% python3 -q
>>> import numpy as np
>>> from numpy import linalg as LA
>>> np.set_printoptions(suppress=True, linewidth=120)
>>> def rnd(a):
...     return np.round(a, 4) + 0
... 
>>> arr = np.array([[4, -2, 6, -8, 4],
...     [8, 8, 0, 8, 8],
...     [-4, 0, -4, 4, -4],
...     [7, 7, 0, 7, 7],
...     [0, 0, 0, 0, 0],
...     [-20, -12, -8, -4, -20],
...     [0, 3, -3, 6, 0],
...     [2, -3, 5, -8, 2]])
>>> np.allclose(arr[:-1].T @ LA.lstsq(arr[:-1].T, arr[-1])[0], arr[-1])
True
>>> rnd(arr @ LA.pinv(arr) @ arr)
array([[  4.,  -2.,   6.,  -8.,   4.],
       [  8.,   8.,   0.,   8.,   8.],
       [ -4.,   0.,  -4.,   4.,  -4.],
       [  7.,   7.,   0.,   7.,   7.],
       [  0.,   0.,   0.,   0.,   0.],
       [-20., -12.,  -8.,  -4., -20.],
       [  0.,   3.,  -3.,   6.,   0.],
       [  2.,  -3.,   5.,  -8.,   2.]])
>>> np.abs(np.diag(LA.qr(arr)[1])) > 1e-9
array([ True,  True, False, False, False])
>>> LA.lstsq(arr[:-1].T, arr[-1])[2]
np.int32(2)
>>> r = LA.matrix_rank(arr)
>>> r
np.int64(2)
>>> null = LA.svd(arr)[2][r:].T
>>> LA.matrix_rank(arr.T @ arr), LA.matrix_rank(arr @ arr.T)
(np.int64(2), np.int64(2))
>>> np.allclose(arr @ null, 0)
True
>>> [int(LA.matrix_rank(arr[:, :j + 1])) for j in range(5)]
[1, 2, 2, 2, 2]
>>> rnd(null @ null.T)
array([[ 0.6   , -0.2   , -0.2   ,  0.    , -0.4   ],
       [-0.2   ,  0.7333,  0.0667, -0.3333, -0.2   ],
       [-0.2   ,  0.0667,  0.7333,  0.3333, -0.2   ],
       [ 0.    , -0.3333,  0.3333,  0.3333,  0.    ],
       [-0.4   , -0.2   , -0.2   ,  0.    ,  0.6   ]])
>>> rnd(arr @ null)
array([[0., 0., 0.],
       [0., 0., 0.],
       [0., 0., 0.],
       [0., 0., 0.],
       [0., 0., 0.],
       [0., 0., 0.],
       [0., 0., 0.],
       [0., 0., 0.]])
>>> rnd(LA.norm(arr, 2) / LA.norm(arr))
np.float64(0.8846)
>>> LA.cond(arr) > 100
np.True_
>>> arr.sum(axis=1)
array([  4,  32,  -8,  28,   0, -64,   6,  -2])
>>> LA.matrix_rank(arr)
np.int64(2)
>>> rnd(LA.norm(arr))
np.float64(42.8486)
>>> np.diff(arr, axis=0)
array([[  4,  10,  -6,  16,   4],
       [-12,  -8,  -4,  -4, -12],
       [ 11,   7,   4,   3,  11],
       [ -7,  -7,   0,  -7,  -7],
       [-20, -12,  -8,  -4, -20],
       [ 20,  15,   5,  10,  20],
       [  2,  -6,   8, -14,   2]])
>>> np.abs(arr).max()
np.int64(20)
>>> np.unravel_index(np.abs(arr).argmax(), arr.shape)
(np.int64(5), np.int64(0))
>>> LA.rank(arr)
Traceback (most recent call last):
  File "<python-input-25>", line 1, in <module>
    LA.rank(arr)
    ^^^^^^^
AttributeError: module 'numpy.linalg' has no attribute 'rank'
>>> arr.shape
(8, 5)
>>> arr.mean(axis=0)
array([-0.375,  0.125, -0.5  ,  0.625, -0.375])
>>> arr - arr[0]
array([[  0,   0,   0,   0,   0],
       [  4,  10,  -6,  16,   4],
       [ -8,   2, -10,  12,  -8],
       [  3,   9,  -6,  15,   3],
       [ -4,   2,  -6,   8,  -4],
       [-24, -10, -14,   4, -24],
       [ -4,   5,  -9,  14,  -4],
       [ -2,  -1,  -1,   0,  -2]])
>>> np.count_nonzero(arr)
np.int64(30)
>>> rnd(LA.svd(arr, compute_uv=False))
array([37.9029, 19.9843,  0.    ,  0.    ,  0.    ])
>>> vec = np.array([1, 2, 3, 1, 1])
>>> (arr @ vec).argmax()
np.int64(1)
>>> (arr * vec).sum(axis=1)
array([ 14,  40, -16,  35,   0, -92,   3,   5])
>>> np.einsum("ij,j->i", arr, vec)
array([ 14,  40, -16,  35,   0, -92,   3,   5])
>>> J = np.array([[8, 3, 6, 4, 4],
...     [6, 1, 4, 2, 2],
...     [2, -3, 0, -2, -2],
...     [9, 4, 7, 5, 5]])
>>> def softmax(z):
...     e = np.exp(z - z.max(axis=-1, keepdims=True))
...     return e / e.sum(axis=-1, keepdims=True)
... 
>>> rnd(softmax(10 * J[2]))
array([1., 0., 0., 0., 0.])
>>> rnd(softmax(J[2] + 5))
array([0.8484, 0.0057, 0.1148, 0.0155, 0.0155])
>>> softmax(J).sum(axis=1)
array([1., 1., 1., 1.])
>>> scores = J @ J.T / np.sqrt(5)
>>> softmax(scores).round(6).argmax(axis=1)
array([3, 3, 2, 3])
>>> rnd(softmax(scores + np.triu(np.full(scores.shape, -np.inf), 1)))
array([[1.    , 0.    , 0.    , 0.    ],
       [1.    , 0.    , 0.    , 0.    ],
       [0.    , 0.0001, 0.9999, 0.    ],
       [0.    , 0.    , 0.    , 1.    ]])
>>> U, sig, VT = LA.svd(J)
>>> np.argmax(sig[:-1] / (sig[1:] + 1e-6)) + 1
np.int64(2)
>>> Y = U[:, :2] @ np.diag(sig[:2]) @ VT[:2]
>>> LA.matrix_rank(Y)
np.int64(2)
>>> rnd(Y)
array([[ 8.,  3.,  6.,  4.,  4.],
       [ 6.,  1.,  4.,  2.,  2.],
       [ 2., -3.,  0., -2., -2.],
       [ 9.,  4.,  7.,  5.,  5.]])
>>> r = LA.matrix_rank(J)
>>> r
np.int64(2)
>>> null = LA.svd(J)[2][r:].T
>>> rnd(J @ null)
array([[0., 0., 0.],
       [0., 0., 0.],
       [0., 0., 0.],
       [0., 0., 0.]])
>>> [int(LA.matrix_rank(J[:i])) for i in range(1, len(J) + 1)]
[1, 2, 2, 2]
>>> [int(LA.matrix_rank(np.delete(J, i, axis=0))) for i in range(4)]
[2, 2, 2, 2]
>>> null.shape
(5, 3)
>>> LA.matrix_rank(J.T @ J), LA.matrix_rank(J @ J.T)
(np.int64(2), np.int64(2))
>>> [int(LA.matrix_rank(J[:, :j + 1])) for j in range(5)]
[1, 2, 2, 2, 2]
>>> data = np.load("sample10.npy")
>>> data
array([[4, 8, 4, 8, 4, 8],
       [2, 5, 2, 5, 2, 5],
       [5, 8, 5, 8, 5, 8],
       [4, 8, 4, 8, 4, 8],
       [2, 5, 2, 5, 2, 5],
       [5, 8, 5, 8, 5, 8]])
>>> rnd(data.mean(axis=0))
array([3.6667, 7.    , 3.6667, 7.    , 3.6667, 7.    ])
>>> rnd(LA.svd(data, compute_uv=False))
array([34.3962,  2.2134,  0.    ,  0.    ,  0.    ,  0.    ])
>>> data - data[0]
array([[ 0,  0,  0,  0,  0,  0],
       [-2, -3, -2, -3, -2, -3],
       [ 1,  0,  1,  0,  1,  0],
       [ 0,  0,  0,  0,  0,  0],
       [-2, -3, -2, -3, -2, -3],
       [ 1,  0,  1,  0,  1,  0]])
>>> data.shape
(6, 6)
>>> U, sig, VT = LA.svd(data)
>>> vecs = VT[:(sig > 1e-8).sum()]
>>> rng = np.random.default_rng(20105)
>>> vec = data[3] + 5 * data[0] + rng.integers(2) * np.eye(6)[1]
>>> vec
array([24., 48., 24., 48., 24., 48.])
>>> rnd(np.diag(vecs.T @ vecs))
array([0.3333, 0.3333, 0.3333, 0.3333, 0.3333, 0.3333])
>>> rnd(LA.norm(vec - vecs.T @ vecs @ vec))
np.float64(0.0)
